$ ipython --no-banner

In [1]: import numpy as np

In [2]: import numpy.linalg as la

In [3]: np.set_printoptions(precision=3, suppress=True, linewidth=120, floatmode="fixed")

In [4]: tidy = lambda a: np.round(a, 3) + 0

In [5]: m1 = np.tril(np.array([[0, 3, 3, 0, 0, 2, 2],
   ...:     [3, 1, 2, 3, 3, 2, 0],
   ...:     [3, 2, 1, 0, 2, 2, 1],
   ...:     [1, 1, 2, 0, 3, 3, 3],
   ...:     [0, 3, 1, 1, 0, 3, 3],
   ...:     [3, 2, 2, 0, 2, 2, 1],
   ...:     [3, 1, 1, 1, 2, 1, 0]]), -1) + np.eye(7, dtype=int)

In [6]: print(m1)
[[1 0 0 0 0 0 0]
 [3 1 0 0 0 0 0]
 [3 2 1 0 0 0 0]
 [1 1 2 1 0 0 0]
 [0 3 1 1 1 0 0]
 [3 2 2 0 2 1 0]
 [3 1 1 1 2 1 1]]

In [7]: u = np.array([-2, 3, 1, 3, 0, 0, 1])

In [8]: Y = m1 + np.outer(u, np.eye(7)[5])

In [9]: print(tidy(la.det(Y) / la.det(m1)), tidy(1 + la.solve(m1, u)[5]))
79.0 79.0

In [10]: print(la.matrix_rank(la.inv(Y) - la.inv(m1), tol=1e-8))
1

In [11]: print(m1.shape)
(7, 7)

In [12]: print(np.unravel_index(np.abs(m1).argmax(), m1.shape))
(np.int64(1), np.int64(0))

In [13]: print(tidy(m1.mean(axis=0)))
[2.000 1.429 1.000 0.429 0.714 0.286 0.143]

In [14]: print(np.diff(m1, axis=0))
[[ 2  1  0  0  0  0  0]
 [ 0  1  1  0  0  0  0]
 [-2 -1  1  1  0  0  0]
 [-1  2 -1  0  1  0  0]
 [ 3 -1  1 -1  1  1  0]
 [ 0 -1 -1  1  0  0  1]]

In [15]: print(np.abs(m1).max())
3

In [16]: print(np.count_nonzero(m1))
26

In [17]: print(m1.sum(axis=1))
[ 1  4  6  5  6 10 10]

In [18]: print(tidy(la.svd(m1, compute_uv=False)))
[8.041 3.181 2.271 1.589 1.213 0.261 0.034]

In [19]: np.zeros(7, 7)
---------------------------------------------------------------------------
TypeError                                 Traceback (most recent call last)
Cell In[19], line 1
----> 1 np.zeros(7, 7)

TypeError: Cannot interpret '7' as a data type
